In [1]: import numpy as np

In [2]: np.set_printoptions(precision=3, suppress=True, linewidth=160, sign=" ")

In [3]: W0 = np.array([[1.96, -1.12, -0.49, -0.42], [-0.56, 0.32, 0.14, 0.12]])

In [4]: # row 0 dominates

In [5]: print(np.linalg.cond(W0) > 100)
True

In [6]: np.argsort(-np.linalg.norm(W0, axis=0).round(6), kind="stable")[:3]
Out[6]: array([ 0,  1,  2])

In [7]: Uu, s, Vt = np.linalg.svd(W0)

In [8]: evecs = Vt[:(s > 1e-8).sum()]

In [9]: rng = np.random.default_rng(348195)

In [10]: x = W0[0] + -3 * W0[1] + rng.integers(2) * np.eye(4)[0]

In [11]: print(x)
[ 4.64 -2.08 -0.91 -0.78]

In [12]: np.allclose(evecs.T @ evecs @ x, x)
Out[12]: False

In [13]: evecs.T @ evecs
Out[13]: 
array([[ 0.697, -0.398, -0.174, -0.149],
       [-0.398,  0.228,  0.1  ,  0.085],
       [-0.174,  0.1  ,  0.044,  0.037],
       [-0.149,  0.085,  0.037,  0.032]])

In [14]: print(round(float(np.linalg.norm(x - evecs.T @ evecs @ x)), 3))
0.551

In [15]: M2 = W0 / np.linalg.norm(W0, axis=1)
Traceback (most recent call last):
  Cell In[15], line 1
    M2 = W0 / np.linalg.norm(W0, axis=1)
ValueError: operands could not be broadcast together with shapes (2,4) (2,) 


In [16]: M2 = W0 / np.linalg.norm(W0, axis=1, keepdims=True)

In [17]: G = M2 @ M2.T

In [18]: G
Out[18]: 
array([[ 1., -1.],
       [-1.,  1.]])

In [19]: np.linalg.norm(M2, axis=1)
Out[19]: array([ 1.,  1.])

In [20]: (G - 2 * np.eye(2)).round(6).argmax(axis=1)
Out[20]: array([ 0,  0])

In [21]: K = np.load("block17.npy")

In [22]: K
Out[22]: 
array([[-2,  0,  0,  0],
       [ 0,  1,  0,  0],
       [ 0,  0, -2,  0],
       [ 0,  0,  0,  1]])

In [23]: # 4 blocks once reordered

In [24]: Uu, s, Vt = np.linalg.svd(W0)

In [25]: np.argmax(s[:-1] / (s[1:] + 1e-6)) + 1
Out[25]: np.int64(1)

In [26]: s.round(3) + 0
Out[26]: array([ 2.442,  0.   ])

In [27]: M2 = Uu[:, :1] @ np.diag(s[:1]) @ Vt[:1]

In [28]: np.linalg.matrix_rank(M2)
Out[28]: np.int64(1)

In [29]: np.linalg.matrix_rank(W0, rtol=0.05)
Out[29]: np.int64(1)
